$ ipython --no-banner

In [1]: import numpy as np

In [2]: import numpy.linalg as la

In [3]: np.set_printoptions(precision=3, suppress=True, linewidth=160, floatmode="fixed")

In [4]: arr = np.load("m.npy")

In [5]: print(arr)
[[-1.801  5.467 -6.346 -1.804  2.136  0.962 -2.648  1.277  2.198  2.081  0.222]
 [-1.159 -2.920  1.736  5.166  3.579 -2.430 -2.407  2.931  2.200  4.014  2.525]
 [-3.010 -2.459 -1.874 -3.192  6.529 -1.811 -3.054  0.660 -3.850  0.418 -0.721]
 [ 4.292  1.253  1.299  1.015  6.613 -1.234  1.958  1.735 -4.560 -1.441 -1.524]
 [-0.245 -1.457  2.197 -6.225 -0.584  1.493  0.001  1.414 -6.035 -3.205 -1.727]
 [-7.129  2.047  1.693  2.323 -3.579 -1.099 -3.663  1.986  0.818 -1.833  1.149]
 [-0.812  4.794 -3.598  0.603  0.209  0.760 -2.756 -3.832  6.177  1.349  0.399]
 [ 1.847  1.913 -2.635 -1.012 -2.576 -1.310 -2.015  2.663  0.206  0.267 -8.083]
 [ 2.780  2.981  1.135 -2.294  2.981 -4.022  1.309 -4.741 -3.612 -2.617  2.771]
 [ 6.077  1.571 -2.363  3.325  0.337  5.940 -2.029  0.124  0.627  1.506  1.329]
 [-3.481  1.064  5.349 -0.515  3.264  0.059 -1.827 -2.040  3.606 -1.007  5.069]
 [-0.273  1.694  5.591 -2.854 -0.838  1.514  5.885  0.197  1.479 -2.926  3.040]
 [-4.780 -1.803  0.935  0.406  0.706  2.100 -4.943  4.365 -3.407 -0.089  3.585]
 [ 0.435 -2.731  4.421  0.359  0.426  0.257 -0.977 -3.283  7.750 -0.791  0.088]
 [ 1.363  1.149  1.073 -0.798  0.979  1.785  3.110 -4.754 -4.118  1.763  6.208]
 [ 2.571  1.292 -1.704 -3.450  0.927  2.078 -3.309 -1.837  1.934 -7.302 -0.596]
 [-0.993 -2.754  2.055  2.077  4.384 -1.574 -6.900 -3.620  0.625  0.107  0.281]
 [ 5.128 -1.499  0.197  0.979 -0.069 -5.423  2.098  2.112  1.866 -5.169  1.410]]

In [6]: x0 = np.array([1, 2, 0, 1, -1, -1, -1, 1, 2, 1, -2])

In [7]: print(np.sign((arr @ x0).round(6)))
[ 1.000  1.000 -1.000 -1.000 -1.000  1.000  1.000  1.000 -1.000  1.000 -1.000 -1.000 -1.000  1.000 -1.000 -1.000 -1.000  1.000]

In [8]: print(arr @ np.eye(11)[7])
[ 1.277  2.931  0.660  1.735  1.414  1.986 -3.832  2.663 -4.741  0.124 -2.040  0.197  4.365 -3.283 -4.754 -1.837 -3.620  2.112]

In [9]: print((arr @ x0).argmax())
7

In [10]: U, sig, VT = la.svd(arr, full_matrices=False)

In [11]: print(np.round(U.T @ U, 3) + 0)
[[1.000 0.000 0.000 0.000 0.000 0.000 0.000 0.000 0.000 0.000 0.000]
 [0.000 1.000 0.000 0.000 0.000 0.000 0.000 0.000 0.000 0.000 0.000]
 [0.000 0.000 1.000 0.000 0.000 0.000 0.000 0.000 0.000 0.000 0.000]
 [0.000 0.000 0.000 1.000 0.000 0.000 0.000 0.000 0.000 0.000 0.000]
 [0.000 0.000 0.000 0.000 1.000 0.000 0.000 0.000 0.000 0.000 0.000]
 [0.000 0.000 0.000 0.000 0.000 1.000 0.000 0.000 0.000 0.000 0.000]
 [0.000 0.000 0.000 0.000 0.000 0.000 1.000 0.000 0.000 0.000 0.000]
 [0.000 0.000 0.000 0.000 0.000 0.000 0.000 1.000 0.000 0.000 0.000]
 [0.000 0.000 0.000 0.000 0.000 0.000 0.000 0.000 1.000 0.000 0.000]
 [0.000 0.000 0.000 0.000 0.000 0.000 0.000 0.000 0.000 1.000 0.000]
 [0.000 0.000 0.000 0.000 0.000 0.000 0.000 0.000 0.000 0.000 1.000]]

In [12]: print(np.cumsum(sig ** 2) / np.sum(sig ** 2))
[0.192 0.365 0.516 0.635 0.738 0.837 0.893 0.940 0.973 0.994 1.000]

In [13]: print(U.shape, sig.shape, VT.shape)
(18, 11) (11,) (11, 11)

In [14]: print(sig / sig[0])
[1.000 0.947 0.889 0.784 0.734 0.715 0.543 0.495 0.412 0.334 0.170]

In [15]: print(sig)
[18.601 17.611 16.532 14.588 13.655 13.305 10.099  9.206  7.663  6.220  3.167]

In [16]: x0 = np.array([3, 3, -3, -3, -1, 3, -3, 2, 0, 2, -3])

In [17]: y = arr @ x0

In [18]: print(np.round(la.pinv(arr) @ arr, 3) + 0)
[[1.000 0.000 0.000 0.000 0.000 0.000 0.000 0.000 0.000 0.000 0.000]
 [0.000 1.000 0.000 0.000 0.000 0.000 0.000 0.000 0.000 0.000 0.000]
 [0.000 0.000 1.000 0.000 0.000 0.000 0.000 0.000 0.000 0.000 0.000]
 [0.000 0.000 0.000 1.000 0.000 0.000 0.000 0.000 0.000 0.000 0.000]
 [0.000 0.000 0.000 0.000 1.000 0.000 0.000 0.000 0.000 0.000 0.000]
 [0.000 0.000 0.000 0.000 0.000 1.000 0.000 0.000 0.000 0.000 0.000]
 [0.000 0.000 0.000 0.000 0.000 0.000 1.000 0.000 0.000 0.000 0.000]
 [0.000 0.000 0.000 0.000 0.000 0.000 0.000 1.000 0.000 0.000 0.000]
 [0.000 0.000 0.000 0.000 0.000 0.000 0.000 0.000 1.000 0.000 0.000]
 [0.000 0.000 0.000 0.000 0.000 0.000 0.000 0.000 0.000 1.000 0.000]
 [0.000 0.000 0.000 0.000 0.000 0.000 0.000 0.000 0.000 0.000 1.000]]

In [19]: rng = np.random.default_rng(36978)

In [20]: y = y + 0.02 * rng.normal(size=18)

In [21]: print(y)
[ 50.166 -30.253   0.322  -1.352  13.625 -19.171  25.166  57.014 -21.232  42.852 -40.619 -30.790  -5.525 -26.355 -22.858  25.801 -19.893 -25.488]

In [22]: coef, *_ = la.lstsq(arr, y)

In [23]: print(coef)
[ 2.997  3.000 -2.999 -3.002 -0.999  2.997 -3.001  1.998  0.002  2.001 -2.999]

In [24]: print([round(float(la.norm(la.solve(arr.T @ arr + lam * np.eye(11), arr.T @ y))), 2) for lam in (0, 1, 10, 100)])
[8.48, 8.33, 7.61, 5.48]

In [25]: A = np.loadtxt("x.csv", delimiter=",")

In [26]: print(A)
[[0.000 0.000 0.000 1.000 0.000 0.000 0.000 0.000 0.000 0.000]
 [0.000 0.000 1.000 0.000 0.000 1.000 1.000 1.000 0.000 0.000]
 [0.000 1.000 0.000 0.000 0.000 1.000 0.000 1.000 0.000 0.000]
 [1.000 0.000 0.000 0.000 0.000 0.000 0.000 0.000 0.000 0.000]
 [0.000 0.000 0.000 0.000 0.000 0.000 0.000 0.000 1.000 1.000]
 [0.000 1.000 1.000 0.000 0.000 0.000 0.000 0.000 0.000 0.000]
 [0.000 1.000 0.000 0.000 0.000 0.000 0.000 0.000 0.000 0.000]
 [0.000 1.000 1.000 0.000 0.000 0.000 0.000 0.000 0.000 0.000]
 [0.000 0.000 0.000 0.000 1.000 0.000 0.000 0.000 0.000 1.000]
 [0.000 0.000 0.000 0.000 1.000 0.000 0.000 0.000 1.000 0.000]]

In [27]: ev, V = la.eigh(A)

In [28]: x0 = np.array([0, 0, -2, -3, 2, -2, 0, -1, -1, 0])

In [29]: print(round(x0 @ A @ x0 / (x0 @ x0), 3), round(ev[0], 3), np.round(ev[-1], 3))
0.348 -1.749 2.686

In [30]: print(np.round(la.eigvalsh(A[1:, 1:]), 3) + 0)
[-1.749 -1.271 -1.000 -1.000  0.000  0.000  0.335  2.000  2.686]

In [31]: print(np.round(V * np.abs(ev) @ V.T, 3) + 0)
[[ 1.000  0.000  0.000  0.000  0.000  0.000  0.000  0.000  0.000  0.000]
 [ 0.000  1.877  0.572  0.000  0.000  0.251 -0.161  0.251  0.000  0.000]
 [ 0.000  0.572  1.555  0.000  0.000  0.206  0.411  0.206  0.000  0.000]
 [ 0.000  0.000  0.000  1.000  0.000  0.000  0.000  0.000  0.000  0.000]
 [ 0.000  0.000  0.000  0.000  1.333  0.000  0.000  0.000  0.333  0.333]
 [ 0.000  0.251  0.206  0.000  0.000  0.938  0.366  0.938  0.000  0.000]
 [ 0.000 -0.161  0.411  0.000  0.000  0.366  0.733  0.366  0.000  0.000]
 [ 0.000  0.251  0.206  0.000  0.000  0.938  0.366  0.938  0.000  0.000]
 [ 0.000  0.000  0.000  0.000  0.333  0.000  0.000  0.000  1.333  0.333]
 [ 0.000  0.000  0.000  0.000  0.333  0.000  0.000  0.000  0.333  1.333]]

In [32]: print(x0 @ A @ x0)
8.0
